$ ipython --no-banner

In [1]: import numpy as np

In [2]: np.set_printoptions(precision=2, suppress=True, linewidth=160, legacy="1.25")

In [3]: mat = np.load("sample4.npy")

In [4]: mat
Out[4]: 
array([[ 0.98, -0.02, -0.09, -0.09, -0.05, -0.09, -0.09],
       [-0.02,  0.98, -0.09, -0.09, -0.05, -0.09, -0.09],
       [-0.09, -0.09,  0.55, -0.45, -0.27, -0.45, -0.45],
       [-0.09, -0.09, -0.45,  0.55, -0.27, -0.45, -0.45],
       [-0.05, -0.05, -0.27, -0.27,  0.84, -0.27, -0.27],
       [-0.09, -0.09, -0.45, -0.45, -0.27,  0.55, -0.45],
       [-0.09, -0.09, -0.45, -0.45, -0.27, -0.45,  0.55]])

In [5]: # keeps lengths

In [6]: x0 = np.array([3, 0, -3, -3, -2, -1, 2])

In [7]: rhs = mat @ x0

In [8]: c, lr = np.zeros(7), 1 / np.linalg.norm(mat, 2) ** 2

In [9]: for i in range(5):
   ...:     c -= lr * mat.T @ (mat @ c - rhs)
   ...:     if i % 1 == 0: print(i, round(np.linalg.norm(mat @ c - rhs), 2))
   ...: 
0 0.0
1 0.0
2 0.0
3 0.0
4 0.0

In [10]: np.round(np.linalg.cond(mat), 2)
Out[10]: 1.0

In [11]: c.round(2) + 0
Out[11]: array([ 3.,  0., -3., -3., -2., -1.,  2.])

In [12]: round(float(np.linalg.eigvalsh(mat).min()), 2)
Out[12]: -1.0

In [13]: np.all(np.linalg.eigvalsh(mat) > 0)
Out[13]: False

In [14]: x0 = np.array([1, 0, 1, 0, 0, -2, -2])

In [15]: rhs = mat @ x0

In [16]: rhs
Out[16]: array([ 1.25,  0.25,  2.26,  1.26,  0.76, -0.74, -0.74])

In [17]: np.round(np.linalg.solve(mat, 2 * rhs), 2) + 0
Out[17]: array([ 2.,  0.,  2.,  0.,  0., -4., -4.])

In [18]: np.round(np.linalg.solve(mat, mat[:, 4]), 2) + 0
Out[18]: array([0., 0., 0., 0., 1., 0., 0.])

In [19]: vals, vecs = np.linalg.eigh(mat)

In [20]: vals
Out[20]: array([-1.,  1.,  1.,  1.,  1.,  1.,  1.])

In [21]: np.linalg.eigvalsh(mat + 5 * np.eye(7))
Out[21]: array([4., 6., 6., 6., 6., 6., 6.])

In [22]: np.round(vecs.T @ vecs, 2) + 0
Out[22]: 
array([[1., 0., 0., 0., 0., 0., 0.],
       [0., 1., 0., 0., 0., 0., 0.],
       [0., 0., 1., 0., 0., 0., 0.],
       [0., 0., 0., 1., 0., 0., 0.],
       [0., 0., 0., 0., 1., 0., 0.],
       [0., 0., 0., 0., 0., 1., 0.],
       [0., 0., 0., 0., 0., 0., 1.]])

In [23]: np.linalg.svd(mat, compute_uv=False)
Out[23]: array([1., 1., 1., 1., 1., 1., 1.])

In [24]: np.round(vecs.T @ mat @ vecs, 2) + 0
Out[24]: 
array([[-1.,  0.,  0.,  0.,  0.,  0.,  0.],
       [ 0.,  1.,  0.,  0.,  0.,  0.,  0.],
       [ 0.,  0.,  1.,  0.,  0.,  0.,  0.],
       [ 0.,  0.,  0.,  1.,  0.,  0.,  0.],
       [ 0.,  0.,  0.,  0.,  1.,  0.,  0.],
       [ 0.,  0.,  0.,  0.,  0.,  1.,  0.],
       [ 0.,  0.,  0.,  0.,  0.,  0.,  1.]])

In [25]: np.linalg.eigvalsh(mat @ mat)
Out[25]: array([1., 1., 1., 1., 1., 1., 1.])
